% python3 -q
>>> import numpy as np
>>> from numpy import linalg as LA
>>> np.set_printoptions(suppress=True, linewidth=100)
>>> def rnd(a):
...     return np.round(a, 3) + 0
... 
>>> rng = np.random.default_rng(6576)
>>> theta = np.sort(rng.uniform(-2, 2, 30))
>>> E = np.c_[theta, theta ** 2, theta ** 3] @ np.array([[0, 2, 3, 3, 2, 0, 2], [0, 4, 3, 2, 2, 4, 1], [1, 1, 4, 0, 5, 3, 4]])
>>> print(rnd(E))
[[ -7.679   3.944 -24.959   1.866 -34.557  -7.468 -30.77 ]
 [ -7.605   3.931 -24.719   1.835 -34.225  -7.347 -30.487]
 [ -2.787   2.32   -9.428  -0.261 -12.787  -0.439 -11.981]
 [ -2.779   2.316  -9.405  -0.264 -12.755  -0.431 -11.952]
 [ -1.991   1.823  -6.989  -0.609  -9.304   0.358  -8.896]
 [ -1.927   1.778  -6.796  -0.636  -9.028   0.413  -8.649]
 [ -1.048   1.047  -4.144  -0.984  -5.208   0.983  -5.191]
 [ -0.842   0.836  -3.526  -1.049  -4.316   1.041  -4.365]
 [ -0.41    0.312  -2.214  -1.125  -2.433   0.978  -2.575]
 [ -0.333   0.203  -1.971  -1.119  -2.092   0.923  -2.239]
 [ -0.036  -0.26   -0.809  -0.774  -0.624   0.329  -0.697]
 [ -0.002  -0.181  -0.317  -0.324  -0.215   0.05   -0.227]
 [  0.     -0.019  -0.029  -0.029  -0.02    0.     -0.02 ]
 [  0.005   0.446   0.598   0.552   0.409   0.123   0.377]
 [  0.115   2.037   2.633   1.934   2.024   1.294   1.672]
 [  0.416   4.139   5.576   3.354   4.688   3.478   3.715]
 [  0.711   5.682   7.911   4.271   6.933   5.319   5.426]
 [  0.732   5.786   8.072   4.329   7.091   5.448   5.545]
 [  0.893   6.526   9.24    4.742   8.242   6.386   6.423]
 [  1.165   7.7    11.141   5.372  10.147   7.926   7.874]
 [  2.779  13.499  21.267   8.172  20.663  16.246  15.907]
 [  3.721  16.424  26.734   9.451  26.504  20.766  20.383]
 [  4.187  17.802  29.377  10.031  29.355  22.953  22.57 ]
 [  4.706  19.291  32.277  10.644  32.499  25.352  24.985]
 [  5.465  21.399  36.453  11.49   37.054  28.806  28.486]
 [  5.604  21.775  37.207  11.638  37.88   29.43   29.121]
 [  6.455  24.046  41.806  12.519  42.933  33.232  33.011]
 [  6.471  24.088  41.891  12.535  43.026  33.302  33.083]
 [  7.614  27.03   47.969  13.643  49.746  38.323  38.261]
 [  7.913  27.782  49.542  13.92   51.491  39.622  39.607]]
>>> rank = LA.matrix_rank(E)
>>> rank
np.int64(3)
>>> ns = LA.svd(E)[2][rank:].T
>>> np.allclose(E @ ns, 0)
True
>>> print([int(LA.matrix_rank(E[:i])) for i in range(1, len(E) + 1)])
[1, 2, 3, 3, 3, 3, 3, 3, 3, 3, 3, 3, 3, 3, 3, 3, 3, 3, 3, 3, 3, 3, 3, 3, 3, 3, 3, 3, 3, 3]
>>> cov = np.cov(E, rowvar=False)
>>> np.argsort(-E.std(axis=0).round(6), kind="stable")
array([4, 2, 6, 5, 1, 3, 0])
>>> rnd(np.median(E, axis=0))
array([0.266, 4.041, 4.104, 2.644, 3.356, 2.386, 2.693])
>>> cov.shape
(7, 7)
>>> rnd(LA.eigvalsh(cov)[::-1])
array([1612.01 ,   30.379,    2.305,    0.   ,    0.   ,    0.   ,    0.   ])
>>> Xs = E - E.mean(axis=0)
>>> Uu, sigma, Vh = LA.svd(Xs, full_matrices=False)
>>> print(np.abs(Uu[:, 0]).argmax())
29
>>> np.searchsorted(np.cumsum(sigma ** 2) / (sigma ** 2).sum(), 0.9) + 1
np.int64(1)
>>> D = LA.norm(E[:, None] - E[None], axis=-1)
>>> rnd(D[:5, :5])
array([[ 0.   ,  0.519, 33.893, 33.943, 39.286],
       [ 0.519,  0.   , 33.374, 33.425, 38.768],
       [33.893, 33.374,  0.   ,  0.051,  5.407],
       [33.943, 33.425,  0.051,  0.   ,  5.357],
       [39.286, 38.768,  5.407,  5.357,  0.   ]])
>>> print(D.shape)
(30, 30)
>>> (D + 1e9 * np.eye(30)).round(6).argmin(axis=1)
array([ 1,  0,  3,  2,  5,  4,  7,  6,  9,  8, 11, 12, 11, 12, 13, 16, 17, 16, 17, 18, 21, 22, 21,
       22, 25, 24, 27, 26, 29, 28])
>>> Uu, sigma, Vh = LA.svd(E)
>>> np.argmax(sigma[:-1] / (sigma[1:] + 1e-6)) + 1
np.int64(3)
>>> print(rnd(sigma))
[243.057  44.011   8.197   0.      0.      0.      0.   ]
>>> Y = Uu[:, :3] @ np.diag(sigma[:3]) @ Vh[:3]
>>> LA.matrix_rank(Y)
np.int64(3)
>>> print(LA.matrix_rank(E, rtol=0.05))
2
>>> rnd(LA.norm(E - Y, 2)), rnd(sigma[3])
(np.float64(0.0), np.float64(0.0))
